In [1]: import numpy as np

In [2]: from numpy import linalg as LA

In [3]: np.set_printoptions(precision=2, suppress=True, linewidth=100, floatmode="fixed")

In [4]: rd = lambda a: np.round(a, 2) + 0

In [5]: M = np.load("arr.npy")

In [6]: rd(M)
Out[6]: 
array([[ 0.09, -0.03, -0.29,  0.01],
       [-0.03,  0.98, -0.01, -0.12],
       [-0.29, -0.01,  0.91, -0.03],
       [ 0.01, -0.12, -0.03,  0.02]])

In [7]: # a projection of rank 2

In [8]: Uu, sig, Vt = LA.svd(M)

In [9]: np.argmax(sig[:-1] / (sig[1:] + 1e-6)) + 1
Out[9]: np.int64(2)

In [10]: M2 = Uu[:, :2] @ np.diag(sig[:2]) @ Vt[:2]

In [11]: rd(LA.norm(M - M2, 2)), rd(sig[2])
Out[11]: (np.float64(0.0), np.float64(0.0))

In [12]: rd(np.abs(M - M2).max())
Out[12]: np.float64(0.0)

In [13]: LA.matrix_rank(M, rtol=0.05)
Out[13]: np.int64(2)

In [14]: r = LA.matrix_rank(M)

In [15]: r
Out[15]: np.int64(2)

In [16]: null = LA.svd(M)[2][r:].T

In [17]: null.shape
Out[17]: (4, 2)

In [18]: Uu, sig, Vt = LA.svd(M)

In [19]: V = Vt[:(sig > 1e-8).sum()]

In [20]: rng = np.random.default_rng(96)

In [21]: vec = M[1] + 3 * M[3] + rng.integers(2) * np.eye(4)[2]

In [22]: rd(vec)
Out[22]: array([ 0.01,  0.61,  0.91, -0.07])

In [23]: rd(V.T @ V)
Out[23]: 
array([[ 0.09, -0.03, -0.29,  0.01],
       [-0.03,  0.98, -0.01, -0.12],
       [-0.29, -0.01,  0.91, -0.03],
       [ 0.01, -0.12, -0.03,  0.02]])

In [24]: print(np.allclose(V.T @ V @ vec, vec))
False

In [25]: rd(LA.norm(vec - V.T @ V @ vec))
Out[25]: np.float64(0.3)

In [26]: f, v = M[1], M[0]

In [27]: rd(f @ v)
Out[27]: np.float64(-0.03)

In [28]: p = (f @ v) / (f @ f) * f

In [29]: rd(LA.norm(f + v) ** 2 + LA.norm(f - v) ** 2)
Out[29]: np.float64(2.15)

In [30]: print(LA.matrix_rank(np.outer(f, v)))
1

In [31]: w, V = LA.eigh(M)

In [32]: rd(V.T @ V)
Out[32]: 
array([[1.00, 0.00, 0.00, 0.00],
       [0.00, 1.00, 0.00, 0.00],
       [0.00, 0.00, 1.00, 0.00],
       [0.00, 0.00, 0.00, 1.00]])

In [33]: print(rd(LA.svd(M, compute_uv=False)))
[1.00 1.00 0.00 0.00]

In [34]: print(rd(w))
[0.00 0.00 1.00 1.00]

In [35]: rd(V @ np.diag(w) @ V.T)
Out[35]: 
array([[ 0.09, -0.03, -0.29,  0.01],
       [-0.03,  0.98, -0.01, -0.12],
       [-0.29, -0.01,  0.91, -0.03],
       [ 0.01, -0.12, -0.03,  0.02]])

In [36]: rd(V.T @ M @ V)
Out[36]: 
array([[0.00, 0.00, 0.00, 0.00],
       [0.00, 0.00, 0.00, 0.00],
       [0.00, 0.00, 1.00, 0.00],
       [0.00, 0.00, 0.00, 1.00]])

In [37]: X = np.load("test16.npy")

In [38]: X
Out[38]: 
array([[1, 0, 0, 0, 0],
       [0, 0, 1, 0, 0],
       [0, 0, 0, 1, 0],
       [0, 1, 0, 0, 0],
       [0, 0, 0, 0, 1]])

In [39]: vec = np.array([2, 2, 1, 2, 1])

In [40]: rd(LA.inv(X))
Out[40]: 
array([[1.00, 0.00, 0.00, 0.00, 0.00],
       [0.00, 0.00, 0.00, 1.00, 0.00],
       [0.00, 1.00, 0.00, 0.00, 0.00],
       [0.00, 0.00, 1.00, 0.00, 0.00],
       [0.00, 0.00, 0.00, 0.00, 1.00]])

In [41]: 5 - LA.matrix_rank(X - np.eye(5), tol=1e-8)
Out[41]: np.int64(3)

In [42]: print(rd(LA.det(X)))
1.0

In [43]: print(rd(np.sort(np.abs(np.degrees(np.angle(LA.eigvals(X)))))))
[  0.00   0.00   0.00 120.00 120.00]

In [44]: X.T @ (X @ vec)
Out[44]: array([2, 2, 1, 2, 1])

In [45]: rd(np.abs(LA.eigvals(X)))
Out[45]: array([1.00, 1.00, 1.00, 1.00, 1.00])

In [46]: f = np.array([-2, -1, 0])

In [47]: np.cross(X[3, :3], X[1, :3])
Out[47]: array([1, 0, 0])

In [48]: np.correlate(X[3], X[1], "full")
Out[48]: array([0, 0, 0, 1, 0, 0, 0, 0, 0])

In [49]: np.array([np.convolve(row, f, "same") for row in X])
Out[49]: 
array([[-1,  0,  0,  0,  0],
       [ 0, -2, -1,  0,  0],
       [ 0,  0, -2, -1,  0],
       [-2, -1,  0,  0,  0],
       [ 0,  0,  0, -2, -1]])

In [50]: hat = np.triu(np.array([[0, 2, 0, 2, 3],
    ...:     [0, 1, 1, 3, 0],
    ...:     [1, 2, 0, 3, 1],
    ...:     [2, 1, 0, 1, 3],
    ...:     [1, 2, 3, 2, 2]]), 1) + np.eye(5)

In [51]: M2 = hat @ X @ LA.inv(hat)

In [52]: rd(np.poly(M2))
Out[52]: array([ 1.00, -2.00,  1.00, -1.00,  2.00, -1.00])

In [53]: M2
Out[53]: 
array([[ 1.00,  0.00,  2.00, -8.00, 22.00],
       [ 0.00,  3.00, -2.00, -2.00,  8.00],
       [ 0.00,  3.00, -3.00,  1.00,  1.00],
       [ 0.00,  1.00, -1.00,  0.00,  4.00],
       [ 0.00,  0.00,  0.00,  0.00,  1.00]])

In [54]: X @ X
Out[54]: 
array([[1, 0, 0, 0, 0],
       [0, 0, 0, 1, 0],
       [0, 1, 0, 0, 0],
       [0, 0, 1, 0, 0],
       [0, 0, 0, 0, 1]])

In [55]: feats = np.load("mat.npy")

In [56]: feats
Out[56]: 
array([[ 51, -39,  23],
       [-39,  45, -17],
       [ 23, -17,  35]])

In [57]: w, V = LA.eigh(feats)

In [58]: rd(LA.eigvalsh(feats + 3 * np.eye(3)))
Out[58]: array([ 11.28,  26.08, 102.64])

In [59]: rd(LA.svd(feats, compute_uv=False))
Out[59]: array([99.64, 23.08,  8.28])

In [60]: rd(w)
Out[60]: array([ 8.28, 23.08, 99.64])

In [61]: print(rd(LA.eigvalsh(feats @ feats)))
[  68.57  532.76 9927.67]

In [62]: rd(V.T @ feats @ V)
Out[62]: 
array([[ 8.28,  0.00,  0.00],
       [ 0.00, 23.08,  0.00],
       [ 0.00,  0.00, 99.64]])

In [63]: rd(V.T @ V)
Out[63]: 
array([[1.00, 0.00, 0.00],
       [0.00, 1.00, 0.00],
       [0.00, 0.00, 1.00]])

In [64]: w, V = LA.eig(feats)

In [65]: rd(w)
Out[65]: array([99.64,  8.28, 23.08])

In [66]: rd(np.sort(LA.eigvals(feats @ feats)))
Out[66]: array([  68.57,  532.76, 9927.67])

In [67]: print(rd(np.sort(LA.eigvals(feats.T))))
[ 8.28 23.08 99.64]

In [68]: rd(np.sort(LA.eigvals(LA.inv(feats))))
Out[68]: array([0.01, 0.04, 0.12])
